% python3 -q
>>> import numpy as np
>>> np.set_printoptions(precision=1, suppress=True, linewidth=100, legacy="1.25")
>>> K = np.load("w.npy")
>>> print(K)
[[-1.  1.  0.  0.  0.]
 [ 0. -1.  1.  0.  0.]
 [ 0.  0. -1.  1.  0.]
 [ 0.  0.  0. -1.  1.]
 [ 0.  0.  0.  0. -1.]]
>>> # triangular: eigenvalues sit on the diagonal
>>> print(np.linalg.matrix_rank(K - K[0, 0] * np.eye(5)))
4
>>> print(K @ K)
[[ 1. -2.  1.  0.  0.]
 [ 0.  1. -2.  1.  0.]
 [ 0.  0.  1. -2.  1.]
 [ 0.  0.  0.  1. -2.]
 [ 0.  0.  0.  0.  1.]]
>>> print(np.sort(np.linalg.eigvals(K)))
[-1. -1. -1. -1. -1.]
>>> u = np.array([2, -2, -3, -2, -1])
>>> Y = K + np.outer(u, np.eye(5)[3])
>>> print(Y)
[[-1.  1.  0.  2.  0.]
 [ 0. -1.  1. -2.  0.]
 [ 0.  0. -1. -2.  0.]
 [ 0.  0.  0. -3.  1.]
 [ 0.  0.  0. -1. -1.]]
>>> print(np.linalg.matrix_rank(np.linalg.inv(Y) - np.linalg.inv(K), tol=1e-8))
1
>>> print(np.linalg.matrix_rank(Y - K))
1
>>> print(np.round(np.linalg.det(K), 1))
-1.0
>>> print((K + K.T) / 2)
[[-1.   0.5  0.   0.   0. ]
 [ 0.5 -1.   0.5  0.   0. ]
 [ 0.   0.5 -1.   0.5  0. ]
 [ 0.   0.   0.5 -1.   0.5]
 [ 0.   0.   0.   0.5 -1. ]]
>>> print(np.sort(np.abs(np.linalg.eigvals(K))))
[1. 1. 1. 1. 1.]
>>> print(np.poly(K))
[ 1.  5. 10. 10.  5.  1.]
>>> print(np.einsum("ij,ji->", K, K))
5.0
>>> print(np.einsum("ii->", K))
-5.0
>>> print(np.linalg.eigvals(K))
[-1. -1. -1. -1. -1.]
>>> print(np.kron(np.eye(2, dtype=int), K))
[[-1.  1.  0.  0.  0. -0.  0.  0.  0.  0.]
 [ 0. -1.  1.  0.  0.  0. -0.  0.  0.  0.]
 [ 0.  0. -1.  1.  0.  0.  0. -0.  0.  0.]
 [ 0.  0.  0. -1.  1.  0.  0.  0. -0.  0.]
 [ 0.  0.  0.  0. -1.  0.  0.  0.  0. -0.]
 [-0.  0.  0.  0.  0. -1.  1.  0.  0.  0.]
 [ 0. -0.  0.  0.  0.  0. -1.  1.  0.  0.]
 [ 0.  0. -0.  0.  0.  0.  0. -1.  1.  0.]
 [ 0.  0.  0. -0.  0.  0.  0.  0. -1.  1.]
 [ 0.  0.  0.  0. -0.  0.  0.  0.  0. -1.]]
